% ipython --no-banner

In [1]: import numpy as np

In [2]: from numpy import linalg as LA

In [3]: np.set_printoptions(suppress=True, linewidth=140)

In [4]: data = np.loadtxt("run10.csv", delimiter=",")

In [5]: data
Out[5]: 
array([[ 0.,  5., -3.,  1.,  0., -1., -3.,  0.,  1., -1.,  2.,  0.,  3.,  0.],
       [-5.,  0., -1., -2.,  1.,  0.,  3.,  2.,  2., -4., -3.,  4.,  0.,  0.],
       [ 3.,  1.,  0., -3.,  5.,  0.,  1., -3., -3.,  0.,  3.,  5., -2., -2.],
       [-1.,  2.,  3.,  0., -1., -3.,  5.,  1.,  0.,  4., -5.,  3.,  3., -2.],
       [ 0., -1., -5.,  1.,  0.,  1., -4.,  2., -5., -6., -2.,  0.,  0.,  1.],
       [ 1.,  0.,  0.,  3., -1.,  0., -3., -1.,  2.,  0., -3.,  0.,  4., -1.],
       [ 3., -3., -1., -5.,  4.,  3.,  0.,  0., -5.,  1., -2., -1.,  1., -4.],
       [ 0., -2.,  3., -1., -2.,  1.,  0.,  0., -4., -5., -3.,  3.,  5., -3.],
       [-1., -2.,  3.,  0.,  5., -2.,  5.,  4.,  0., -3., -5.,  0., -1.,  0.],
       [ 1.,  4.,  0., -4.,  6.,  0., -1.,  5.,  3.,  0., -3., -2.,  4.,  2.],
       [-2.,  3., -3.,  5.,  2.,  3.,  2.,  3.,  5.,  3.,  0.,  0.,  2.,  0.],
       [ 0., -4., -5., -3.,  0.,  0.,  1., -3.,  0.,  2.,  0.,  0., -3., -2.],
       [-3.,  0.,  2., -3.,  0., -4., -1., -5.,  1., -4., -2.,  3.,  0., -5.],
       [ 0.,  0.,  2.,  2., -1.,  1.,  4.,  3.,  0., -2.,  0.,  2.,  5.,  0.]])

In [6]: # skew-symmetric

In [7]: U, sig, Vh = LA.svd(data)

In [8]: np.argmax(sig[:-1] / (sig[1:] + 1e-6)) + 1
Out[8]: np.int64(12)

In [9]: B = U[:, :12] @ np.diag(sig[:12]) @ Vh[:12]

In [10]: np.round(LA.norm(data - B, 2), 4), round(sig[12], 4)
Out[10]: (np.float64(0.0803), np.float64(0.0803))

In [11]: LA.matrix_rank(B)
Out[11]: np.int64(12)

In [12]: round(LA.norm(data - B) / LA.norm(data), 4)
Out[12]: np.float64(0.003)

In [13]: m1 = np.load("block4.npy")

In [14]: m1
Out[14]: 
array([[  0,  14,   1,  -8,  13, -10,  -3,   0,   1, -10,  -8, -12,   8,  -4],
       [-14,   0,   6,   7,  -2,   6,   1,   8,  -7,  -1, -11,  18,  -2,   3],
       [ -1,  -6,   0,  -1,   7,   2,  -5, -15,  -1,  10,  -2,   4,  -5,   4],
       [  8,  -7,   1,   0,  11,   1,   2,  -3,  -8,  -3,  11,  -6,  13,   0],
       [-13,   2,  -7, -11,   0,   2,  10,  -5,   3,  -5,  -1,  -5, -12, -10],
       [ 10,  -6,  -2,  -1,  -2,   0,  -7,   2,  -4,  -6,   4,  -1,  14,  -5],
       [  3,  -1,   5,  -2, -10,   7,   0,  11,   8,  -6,   4,   2,   0,   0],
       [  0,  -8,  15,   3,   5,  -2, -11,   0, -10,   0,  -2,   3,   0,   9],
       [ -1,   7,   1,   8,  -3,   4,  -8,  10,   0,   7,  -5, -14,  -3, -12],
       [ 10,   1, -10,   3,   5,   6,   6,   0,  -7,   0, -12,   4,   2,   1],
       [  8,  11,   2, -11,   1,  -4,  -4,   2,   5,  12,   0,  -3, -10, -11],
       [ 12, -18,  -4,   6,   5,   1,  -2,  -3,  14,  -4,   3,   0, -12,   1],
       [ -8,   2,   5, -13,  12, -14,   0,   0,   3,  -2,  10,  12,   0,  -6],
       [  4,  -3,  -4,   0,  10,   5,   0,  -9,  12,  -1,  11,  -1,   6,   0]])

In [15]: # skew, so no eigenvalue has a real part

In [16]: rng = np.random.default_rng(774308)

In [17]: lab = rng.permutation(14)

In [18]: lab
Out[18]: array([13, 11,  4,  9,  6,  0, 10,  1,  2, 12,  8,  7,  3,  5])

In [19]: B = m1[lab][:, lab]

In [20]: np.diag(B)
Out[20]: array([0, 0, 0, 0, 0, 0, 0, 0, 0, 0, 0, 0, 0, 0])

In [21]: B = LA.invert(m1)
Traceback (most recent call last):
  Cell In[21], line 1
    B = LA.invert(m1)
AttributeError: module 'numpy.linalg' has no attribute 'invert'


In [22]: B = LA.inv(m1)

In [23]: round(LA.det(m1) * LA.det(B), 4)
Out[23]: np.float64(1.0)

In [24]: round(LA.slogdet(m1)[0], 4)
Out[24]: np.float64(1.0)

In [25]: O, V = LA.qr(m1[:, :8])[0], LA.qr(m1[:, 8:])[0]

In [26]: sig = LA.svd(O.T @ V, compute_uv=False)

In [27]: np.round(np.degrees(np.arccos(sig.clip(0, 1))), 4)
Out[27]: array([ 6.072 ,  8.0713, 54.3291, 63.2106, 71.2675, 82.6975])

In [28]: sig.round(4)
Out[28]: array([0.9944, 0.9901, 0.5831, 0.4507, 0.3212, 0.1271])

In [29]: E = np.load("dump.npy")

In [30]: E
Out[30]: 
array([[ 9, -2,  0,  4, -6,  7,  6],
       [-7,  6, -7,  2,  2, -9,  4],
       [ 7,  3, -5, -2, -5,  7, -8],
       [-3, -3, -9,  0,  8,  7,  9],
       [-2,  4,  2, -8,  3,  7,  3],
       [ 3, -3, -5,  6,  7,  2,  9],
       [ 9, -5, -7, -1,  2, -2, -4],
       [ 7,  6,  6,  3,  3, -6, -9],
       [ 1,  4, -1,  8,  2,  9,  4],
       [ 4,  3,  3,  5, -2, -2,  8]])

In [31]: t = np.radians(36)

In [32]: r_ = np.eye(7)

In [33]: r_[1, 1] = r_[0, 0] = np.cos(t)

In [34]: r_[1, 0], r_[0, 1] = -np.sin(t), np.sin(t)

In [35]: r_.round(4)
Out[35]: 
array([[ 0.809 ,  0.5878,  0.    ,  0.    ,  0.    ,  0.    ,  0.    ],
       [-0.5878,  0.809 ,  0.    ,  0.    ,  0.    ,  0.    ,  0.    ],
       [ 0.    ,  0.    ,  1.    ,  0.    ,  0.    ,  0.    ,  0.    ],
       [ 0.    ,  0.    ,  0.    ,  1.    ,  0.    ,  0.    ,  0.    ],
       [ 0.    ,  0.    ,  0.    ,  0.    ,  1.    ,  0.    ,  0.    ],
       [ 0.    ,  0.    ,  0.    ,  0.    ,  0.    ,  1.    ,  0.    ],
       [ 0.    ,  0.    ,  0.    ,  0.    ,  0.    ,  0.    ,  1.    ]])

In [36]: B = E @ r_.T

In [37]: np.round(LA.svd(E, compute_uv=False), 4), np.round(LA.svd(B, compute_uv=False), 4)
Out[37]: 
(array([26.363 , 22.0656, 17.6577, 16.3769, 12.4149, 10.8173,  7.9973]),
 array([26.363 , 22.0656, 17.6577, 16.3769, 12.4149, 10.8173,  7.9973]))

In [38]: np.allclose(E @ E.T, B @ B.T)
Out[38]: True

In [39]: np.allclose(LA.norm(E, axis=1), LA.norm(B, axis=1))
Out[39]: True

In [40]: K = np.loadtxt("layer1.csv", delimiter=",")

In [41]: K.round(4)
Out[41]: 
array([[ 0.4164, -0.0491, -0.1491, -0.1907,  0.1729, -0.1428, -0.1586,  0.1973, -0.0572,  0.3083,  0.2685,  0.0912],
       [-0.0491,  1.4942,  0.3461,  0.2919, -0.3041, -0.2514, -0.2143, -0.0502, -0.1091, -0.077 ,  0.1725,  0.0472],
       [-0.1491,  0.3461,  1.909 , -0.0148,  0.1352,  0.1641,  0.6311, -0.1184, -0.1644, -0.1996, -0.1599,  0.1971],
       [-0.1907,  0.2919, -0.0148,  1.2884,  0.2184, -0.1682, -0.2887,  0.0349,  0.2879,  0.0262, -0.5973,  0.0821],
       [ 0.1729, -0.3041,  0.1352,  0.2184,  0.6941, -0.0853,  0.1069, -0.5358,  0.1851,  0.2448, -0.1129,  0.0489],
       [-0.1428, -0.2514,  0.1641, -0.1682, -0.0853,  0.8015, -0.2034, -0.0901,  0.5074, -0.1533, -0.1837,  0.619 ],
       [-0.1586, -0.2143,  0.6311, -0.2887,  0.1069, -0.2034,  1.7584, -0.1041, -0.3404, -0.1355, -0.3905,  0.3174],
       [ 0.1973, -0.0502, -0.1184,  0.0349, -0.5358, -0.0901, -0.1041,  1.3249, -0.493 , -0.2042,  0.3148,  0.327 ],
       [-0.0572, -0.1091, -0.1644,  0.2879,  0.1851,  0.5074, -0.3404, -0.493 ,  1.9774,  0.4394, -0.012 , -0.0986],
       [ 0.3083, -0.077 , -0.1996,  0.0262,  0.2448, -0.1533, -0.1355, -0.2042,  0.4394,  0.8479, -0.5758, -0.2574],
       [ 0.2685,  0.1725, -0.1599, -0.5973, -0.1129, -0.1837, -0.3905,  0.3148, -0.012 , -0.5758,  1.9917, -0.2827],
       [ 0.0912,  0.0472,  0.1971,  0.0821,  0.0489,  0.619 ,  0.3174,  0.327 , -0.0986, -0.2574, -0.2827,  1.4961]])

In [42]: # null space of dimension 3

In [43]: U, sig, Vh = LA.svd(K)

In [44]: sig.round(4) + 0
Out[44]: array([3., 3., 2., 2., 2., 1., 1., 1., 1., 0., 0., 0.])

In [45]: B = U[:, :9] @ np.diag(sig[:9]) @ Vh[:9]

In [46]: round(np.abs(K - B).max(), 4)
Out[46]: np.float64(0.0)

In [47]: LA.matrix_rank(K, rtol=0.05)
Out[47]: np.int64(9)

In [48]: B.round(4)
Out[48]: 
array([[ 0.4164, -0.0491, -0.1491, -0.1907,  0.1729, -0.1428, -0.1586,  0.1973, -0.0572,  0.3083,  0.2685,  0.0912],
       [-0.0491,  1.4942,  0.3461,  0.2919, -0.3041, -0.2514, -0.2143, -0.0502, -0.1091, -0.077 ,  0.1725,  0.0472],
       [-0.1491,  0.3461,  1.909 , -0.0148,  0.1352,  0.1641,  0.6311, -0.1184, -0.1644, -0.1996, -0.1599,  0.1971],
       [-0.1907,  0.2919, -0.0148,  1.2884,  0.2184, -0.1682, -0.2887,  0.0349,  0.2879,  0.0262, -0.5973,  0.0821],
       [ 0.1729, -0.3041,  0.1352,  0.2184,  0.6941, -0.0853,  0.1069, -0.5358,  0.1851,  0.2448, -0.1129,  0.0489],
       [-0.1428, -0.2514,  0.1641, -0.1682, -0.0853,  0.8015, -0.2034, -0.0901,  0.5074, -0.1533, -0.1837,  0.619 ],
       [-0.1586, -0.2143,  0.6311, -0.2887,  0.1069, -0.2034,  1.7584, -0.1041, -0.3404, -0.1355, -0.3905,  0.3174],
       [ 0.1973, -0.0502, -0.1184,  0.0349, -0.5358, -0.0901, -0.1041,  1.3249, -0.493 , -0.2042,  0.3148,  0.327 ],
       [-0.0572, -0.1091, -0.1644,  0.2879,  0.1851,  0.5074, -0.3404, -0.493 ,  1.9774,  0.4394, -0.012 , -0.0986],
       [ 0.3083, -0.077 , -0.1996,  0.0262,  0.2448, -0.1533, -0.1355, -0.2042,  0.4394,  0.8479, -0.5758, -0.2574],
       [ 0.2685,  0.1725, -0.1599, -0.5973, -0.1129, -0.1837, -0.3905,  0.3148, -0.012 , -0.5758,  1.9917, -0.2827],
       [ 0.0912,  0.0472,  0.1971,  0.0821,  0.0489,  0.619 ,  0.3174,  0.327 , -0.0986, -0.2574, -0.2827,  1.4961]])
